$ ipython --no-banner

In [1]: import numpy as np

In [2]: import numpy.linalg as la

In [3]: np.set_printoptions(precision=4, suppress=True, linewidth=160, sign=" ")

In [4]: cent = 5 * np.array([[-0.7, 0.5, 0.0], [-3.2, -0.2, -0.4], [0.6, -0.2, -1.7]])

In [5]: rng = np.random.default_rng(61129)

In [6]: lab = rng.integers(0, 3, 27)

In [7]: m1 = cent[lab] + rng.normal(size=(27, 3))

In [8]: print(m1)
[[ -3.7607   0.8797   1.1681]
 [  3.75    -0.322   -7.3162]
 [  2.966   -0.9745  -9.0157]
 [-15.2428  -2.5471  -2.8375]
 [ -2.2246   2.5172  -0.702 ]
 [-15.5874  -1.8821  -2.0535]
 [-17.1064  -0.7414  -1.7219]
 [  3.6278  -1.6715  -8.513 ]
 [  1.0066  -0.7908  -8.9618]
 [  2.1161  -3.1568  -8.1639]
 [-16.043   -2.6022  -0.8927]
 [-16.4465  -1.0683  -3.5473]
 [  2.7844  -1.7134  -7.2104]
 [  2.6115  -1.1851 -10.033 ]
 [-15.7658  -0.2605  -2.0642]
 [-13.8726  -0.6921  -3.716 ]
 [  2.9891  -0.2543  -7.9467]
 [-14.6523   0.4978  -0.9936]
 [-16.0103  -3.2511  -2.1461]
 [  3.9833  -2.252   -8.1985]
 [  3.896    0.203   -8.0877]
 [ -2.6424   4.0582   0.6807]
 [-15.6843   1.0041  -2.2165]
 [-16.2808  -1.0868  -0.3006]
 [  1.5679  -2.5766  -8.5709]
 [  4.3149  -0.7581  -7.7996]
 [-15.4151   0.0384  -1.8073]]

In [9]: C2 = np.cov(m1, rowvar=False)

In [10]: print(round(np.corrcoef(m1[:, 2], m1[:, 0])[0, 1], 4))
-0.7663

In [11]: print(np.median(m1, axis=0))
[-2.6424 -0.7908 -3.5473]

In [12]: print(np.argwhere(np.triu(np.abs(np.corrcoef(m1.T)) > 0.8, 1)))
[]

In [13]: print(C2)
[[ 82.2404   0.6052 -25.1221]
 [  0.6052   2.7344   2.449 ]
 [-25.1221   2.449   13.0689]]

In [14]: out = np.array([[-2, 2, -1], [3, -2, 0], [2, -3, 3]])

In [15]: print(la.matrix_rank(m1 @ out))
3

In [16]: print(np.vstack([m1, out.T]).shape)
(30, 3)

In [17]: M = np.loadtxt("m.csv", delimiter=",")

In [18]: print(M)
[[ 0.9051 -0.4621 -0.1974]
 [ 0.2913 -0.0997 -0.04  ]
 [-0.998   0.8178  0.4301]
 [-0.9989  0.8483  0.4621]
 [ 0.8337 -0.3799 -0.1586]
 [ 0.      0.      0.    ]
 [ 0.8337 -0.3799 -0.1586]
 [ 0.978  -0.6351 -0.2913]
 [-0.537   0.1974  0.0798]
 [ 0.6351 -0.2449 -0.0997]
 [ 0.9289 -0.5005 -0.2165]
 [ 0.1489 -0.05   -0.02  ]]

In [19]: lab = M[:, 0] > np.median(M[:, 0])

In [20]: f = M[lab].mean(axis=0) - M[~lab].mean(axis=0)

In [21]: print(lab.astype(int))
[ 1  0  0  0  1  0  1  1  0  1  1  0]

In [22]: print(((M - M.mean(axis=0)) @ f > 0).astype(int))
[ 1  1  0  0  1  0  1  1  0  1  1  0]

In [23]: Xc = M - M.mean(axis=0)

In [24]: evecs = la.svd(Xc)[2][:2]

In [25]: out = Xc - Xc @ evecs.T @ evecs

In [26]: print(np.diag(evecs.T @ evecs))
[ 0.9932  0.7111  0.2957]

In [27]: print(np.round(la.norm(out) / la.norm(Xc), 4))
0.0074

In [28]: print(la.norm(out, axis=1).round(6).argmax())
7

In [29]: print(np.round(np.cov(Xc @ evecs.T, rowvar=False), 4) + 0)
[[ 0.8345  0.    ]
 [ 0.      0.0095]]

In [30]: J = np.load("test17.npy")

In [31]: print(J)
[[  0   0   0]
 [ -4  -5  -5]
 [  0   0   0]
 [  0   0   0]
 [  0   0   0]
 [  0   0   0]
 [  0   0   0]
 [  0   0   0]
 [  0   0   0]
 [  0   0   0]
 [  0   0   0]
 [ -3  -9  -2]
 [ -3  -9  -2]
 [  0   0   0]
 [-12  -8   0]
 [ -4  -5  -5]]

In [32]: print(round(la.norm(J, "nuc"), 4))
33.2286

In [33]: print(la.norm(J, axis=1).argmax())
14

In [34]: print(np.round(la.norm(J, 1), 4), round(la.norm(J, np.inf), 4))
36.0 20.0

In [35]: print(round(la.norm(J[2] - J[11]), 4))
9.6954

In [36]: print(la.norm(J, axis=0))
[ 13.9284  16.6132   7.6158]

In [37]: print(round(float(la.norm(J, 2)), 4))
21.317

In [38]: print(la.norm(J, axis=1))
[  0.       8.124    0.       0.       0.       0.       0.       0.       0.       0.       0.       9.6954   9.6954   0.      14.4222   8.124 ]

In [39]: x0 = np.array([0, 5, 4])

In [40]: target = J @ x0

In [41]: print(np.round(la.pinv(J) @ J, 4) + 0)
[[ 1.  0.  0.]
 [ 0.  1.  0.]
 [ 0.  0.  1.]]

In [42]: print(target)
[  0 -45   0   0   0   0   0   0   0   0   0 -53 -53   0 -40 -45]

In [43]: target = target + 0.1 * rng.normal(size=16)

In [44]: print(target)
[ -0.0224 -45.1152   0.2809  -0.0825   0.0263  -0.1333  -0.1658  -0.1914  -0.0084  -0.0048   0.0313 -52.9569 -52.9895   0.1634 -40.0537 -45.0416]

In [45]: beta, *_ = la.lstsq(J, target)

In [46]: print(np.round(J.T @ (target - J @ beta), 4) + 0)
[ 0.  0.  0.]
